$ python3 -q
>>> import numpy as np
>>> np.set_printoptions(precision=2, suppress=True, linewidth=120, legacy="1.25")
>>> rd = lambda a: np.round(a, 2) + 0
>>> X = np.array([[1, -1, 1, -1, 1, -1, 1, -1],
...     [1, -1, 1, -1, -1, 1, -1, 1],
...     [1, 1, 1, 1, 1, 1, 1, 1],
...     [1, 1, -1, -1, 1, 1, -1, -1],
...     [1, -1, -1, 1, 1, -1, -1, 1],
...     [1, 1, 1, 1, -1, -1, -1, -1]])
>>> print(X)
[[ 1 -1  1 -1  1 -1  1 -1]
 [ 1 -1  1 -1 -1  1 -1  1]
 [ 1  1  1  1  1  1  1  1]
 [ 1  1 -1 -1  1  1 -1 -1]
 [ 1 -1 -1  1  1 -1 -1  1]
 [ 1  1  1  1 -1 -1 -1 -1]]
>>> out = X / np.sqrt((X ** 2).mean(axis=1, keepdims=True))
>>> print(np.linalg.matrix_rank(out) == np.linalg.matrix_rank(X))
True
>>> print(out[5])
[ 1.  1.  1.  1. -1. -1. -1. -1.]
>>> Q, _ = np.linalg.qr(np.array([[-0.3, -0.7, -0.5, 0.2],
...     [1.0, -0.6, 0.3, 0.1],
...     [0.6, 0.6, -0.8, 1.0],
...     [-0.5, -0.9, -1.1, -1.0]]))
>>> K = Q[:, :4]
>>> print(rd(K))
[[-0.23 -0.45 -0.17 -0.85]
 [ 0.77 -0.61  0.17  0.08]
 [ 0.46  0.33 -0.81 -0.14]
 [-0.38 -0.56 -0.53  0.51]]
>>> out = K / np.linalg.norm(K, axis=1, keepdims=True)
>>> C2 = out @ out.T
>>> print((C2 - 2 * np.eye(4)).round(6).argmax(axis=1))
[1 0 0 0]
>>> print((np.abs(C2) > 0.9).astype(int))
[[1 0 0 0]
 [0 1 0 0]
 [0 0 1 0]
 [0 0 0 1]]
>>> print(rd(C2[1]))
[0. 1. 0. 0.]
>>> print(rd(np.trace(K)))
-1.15
>>> print(rd(np.sort(np.abs(np.linalg.eigvals(K)))))
[1. 1. 1. 1.]
>>> print(np.allclose(K @ K.T, K.T @ K))
True
>>> print(rd(np.abs(np.linalg.eigvals(K)).max()))
1.0
>>> out = np.array([[7]])
>>> basis = np.array([[0, 1, -5, 4, -5],
...     [1, -2, -4, -1, 2],
...     [1, 0, -1, -4, -3],
...     [3, -2, 4, 2, 3],
...     [-5, -1, -2, 0, 0]])
>>> arr = np.block([[out, np.zeros((1, 5))], [np.zeros((5, 1)), basis]])
>>> print(arr)
[[ 7.  0.  0.  0.  0.  0.]
 [ 0.  0.  1. -5.  4. -5.]
 [ 0.  1. -2. -4. -1.  2.]
 [ 0.  1.  0. -1. -4. -3.]
 [ 0.  3. -2.  4.  2.  3.]
 [ 0. -5. -1. -2.  0.  0.]]
>>> x0 = np.array([-2, -2, 1, 1, -2, 2])
>>> target = arr @ x0
>>> c, lr = np.zeros(6), 1 / np.linalg.norm(arr, 2) ** 2
>>> for i in range(50):
...     c -= lr * arr.T @ (arr @ c - target)
...     if i % 10 == 0: print(i, round(np.linalg.norm(arr @ c - target), 2))
... 
0 13.85
10 1.72
20 1.25
30 0.92
40 0.68
>>> print(rd(np.linalg.cond(arr)))
5.76
